% python3 -q
>>> import numpy as np
>>> import numpy.linalg as la
>>> np.set_printoptions(precision=1, suppress=True, linewidth=200)
>>> A2 = np.array([[-5, 5, 5, 2], [-1, -3, 4, 3], [-2, -5, -4, 2], [-1, -1, -4, -2]])
>>> mat = np.triu(A2, 1)
>>> mat
array([[0, 5, 5, 2],
       [0, 0, 4, 3],
       [0, 0, 0, 2],
       [0, 0, 0, 0]])
>>> # rank 3
>>> rng = np.random.default_rng(846)
>>> labels = rng.permutation(4)
>>> print(labels)
[3 2 0 1]
>>> A2 = mat[labels][:, labels]
>>> print(np.trace(A2))
0
>>> print(A2)
[[0 0 0 0]
 [2 0 0 0]
 [2 5 0 5]
 [3 4 0 0]]
>>> np.einsum("ij,ji->", mat, mat)
np.int64(0)
>>> la.lstsq(mat[:-1].T, mat[-1])[2]
np.int32(3)
>>> print(round(np.trace(la.pinv(mat) @ mat), 1))
3.0
>>> np.allclose(mat[:-1].T @ la.lstsq(mat[:-1].T, mat[-1])[0], mat[-1])
True
>>> np.round(mat @ la.pinv(mat) @ mat, 1) + 0
array([[0., 5., 5., 2.],
       [0., 0., 4., 3.],
       [0., 0., 0., 2.],
       [0., 0., 0., 0.]])
>>> rank = la.matrix_rank(mat)
>>> rank
np.int64(3)
>>> N = la.svd(mat)[2][rank:].T
>>> np.allclose(mat @ N, 0)
True
>>> N.shape
(4, 1)
>>> [int(la.matrix_rank(mat[:, :j + 1])) for j in range(4)]
[0, 1, 2, 3]
>>> [int(la.matrix_rank(np.delete(mat, i, axis=0))) for i in range(4)]
[2, 2, 2, 3]
>>> N[:, 0] / N[np.abs(N[:, 0]).round(6).argmax(), 0]
array([1., 0., 0., 0.])
>>> la.matrix_rank(mat.T @ mat), la.matrix_rank(mat @ mat.T)
(np.int64(3), np.int64(3))
>>> mat @ N
array([[0.],
       [0.],
       [0.],
       [0.]])
>>> [int(la.matrix_rank(mat[:i])) for i in range(1, len(mat) + 1)]
[1, 2, 3, 3]
